>>> import numpy as np
>>> import numpy.linalg as la
>>> np.set_printoptions(precision=2, suppress=True, linewidth=160, sign=" ")
>>> m1 = np.array([[2, 1, 0, 4, 2, 4, 0],
...     [4, 2, 0, 8, 4, 8, 0],
...     [8, 4, 0, 16, 8, 16, 0],
...     [-10, -5, 0, -20, -10, -20, 0],
...     [-6, -3, 0, -12, -6, -12, 0],
...     [-8, -4, 0, -16, -8, -16, 0]])
>>> la.matrix_rank(m1, rtol=0.1)
np.int64(1)
>>> np.argsort(-la.norm(m1, axis=0).round(6), kind="stable")[:3]
array([ 3,  5,  0])
>>> la.cond(m1) > 100
np.True_
>>> X = np.array([[2, 2, 0, 1, 0, 0], [2, 2, 4, 1, 2, 0]])
>>> r0, v = X[0], X[1]
>>> r0 @ r0
np.int64(9)
>>> pr = (r0 @ v) / (r0 @ r0) * r0
>>> (v - pr) @ r0
np.float64(0.0)
>>> la.matrix_rank(np.outer(r0, v))
np.int64(1)
>>> pr
array([ 2.,  2.,  0.,  1.,  0.,  0.])
>>> x0 = np.array([2, 2, -5, 3, 2, -5])
>>> a = np.maximum(X @ x0, 0)
>>> np.flatnonzero(a > 1e-9)
array([ 0])
>>> X * (a > 1e-9)[:, None]
array([[ 2,  2,  0,  1,  0,  0],
       [ 0,  0,  0,  0,  0,  0]])
>>> np.maximum(X @ x0, 0) - np.maximum(-X @ x0, 0)
array([11, -5])
>>> a
array([ 11,   0])
>>> np.round(la.norm(X, 1), 2), round(float(la.norm(X, np.inf)), 2)
(np.float64(4.0), 11.0)
>>> X[1] @ X[0]
np.int64(9)
>>> la.norm(X, axis=0)
array([ 2.83,  2.83,  4.  ,  1.41,  2.  ,  0.  ])
>>> round(float(la.norm(X, 2)), 2)
5.7
>>> def softmax(z):
...     e = np.exp(z - z.max(axis=-1, keepdims=True))
...     return e / e.sum(axis=-1, keepdims=True)
... 
>>> softmax(X[0] + -2)
array([ 0.36,  0.36,  0.05,  0.13,  0.05,  0.05])
>>> att = X @ X.T / np.sqrt(6)
>>> softmax(att)[0] @ X
array([ 2.,  2.,  2.,  1.,  1.,  0.])
>>> softmax(att).round(6).argmax(axis=1)
array([ 0,  1])
>>> np.round(softmax(att), 2) + 0
array([[ 0.5,  0.5],
       [ 0. ,  1. ]])
>>> B = np.array([[6, 2, 6], [8, 4, 5], [1, 5, 3], [4, 5, 0], [8, 1, 0], [9, 9, 0]])
>>> np.vstack([X, B.T]).shape
(5, 6)
>>> la.matrix_rank(np.vstack([X, B.T]))
np.int64(5)
>>> B.T @ X.T
array([[ 32,  52],
       [ 17,  39],
       [ 22,  34]])
>>> np.einsum("ij->j", X)
array([ 4,  4,  4,  2,  2,  0])
>>> np.einsum("ik,kj->ji", X, B)
array([[ 32,  52],
       [ 17,  39],
       [ 22,  34]])
